$ python -q
>>> import numpy as np
>>> from numpy import linalg as LA
>>> np.set_printoptions(suppress=True, linewidth=140)
>>> E = np.load("out0.npy")
>>> E
array([[-5,  5, -3,  5],
       [ 5, -5,  5, -3],
       [-3,  5, -5,  5],
       [ 5, -3,  5, -5]])
>>> other = E[0, 0] * E[1:] - np.outer(E[1:, 0], E[0])
>>> other
array([[  0,   0, -10, -10],
       [  0, -10,  16, -10],
       [  0, -10, -10,   0]])
>>> np.flatnonzero(~other.round(6).any(axis=1))
array([], dtype=int64)
>>> LA.matrix_rank(other), LA.matrix_rank(E)
(np.int64(3), np.int64(4))
>>> rng = np.random.default_rng(10441)
>>> z = rng.permutation(4)
>>> other = E[:, z] * rng.choice([-1, 1], 4)
>>> other
array([[ 5,  3, -5,  5],
       [-5, -5,  5, -3],
       [ 5,  5, -3,  5],
       [-3, -5,  5, -5]])
>>> Uu, _, VT = LA.svd(E.T @ other)
>>> np.round(Uu @ VT, 3) + 0
array([[ 0.,  0.,  1.,  0.],
       [ 1.,  0.,  0.,  0.],
       [ 0., -1.,  0.,  0.],
       [ 0.,  0.,  0.,  1.]])
>>> other = np.array([[1, 1, -2, -3], [0, -1, 0, -1], [-2, -2, 1, -2], [-2, 2, 3, 0]])
>>> other[-1] = other[0]
>>> A = other + 0.02 * np.eye(4)
>>> A
array([[ 1.02,  1.  , -2.  , -3.  ],
       [ 0.  , -0.98,  0.  , -1.  ],
       [-2.  , -2.  ,  1.02, -2.  ],
       [ 1.  ,  1.  , -2.  , -2.98]])
>>> theta = np.radians(30)
>>> r_ = np.eye(4)
>>> r_[0, 0] = r_[2, 2] = np.cos(theta)
>>> r_[0, 2], r_[2, 0] = -np.sin(theta), np.sin(theta)
>>> r_.round(3)
array([[ 0.866,  0.   , -0.5  ,  0.   ],
       [ 0.   ,  1.   ,  0.   ,  0.   ],
       [ 0.5  ,  0.   ,  0.866,  0.   ],
       [ 0.   ,  0.   ,  0.   ,  1.   ]])
>>> other = A @ r_.T
>>> np.round(np.abs(other - A).max(axis=0), 3)
array([0.866, 0.   , 1.137, 0.   ])
>>> z = rng.permutation(4)
>>> z
array([0, 3, 2, 1])
>>> other = E[z][:, z]
>>> np.trace(other)
np.int64(-20)
>>> np.diag(other)
array([-5, -5, -5, -5])
>>> np.round(np.sort(np.abs(LA.eigvals(other))), 3)
array([ 2.,  2.,  2., 18.])
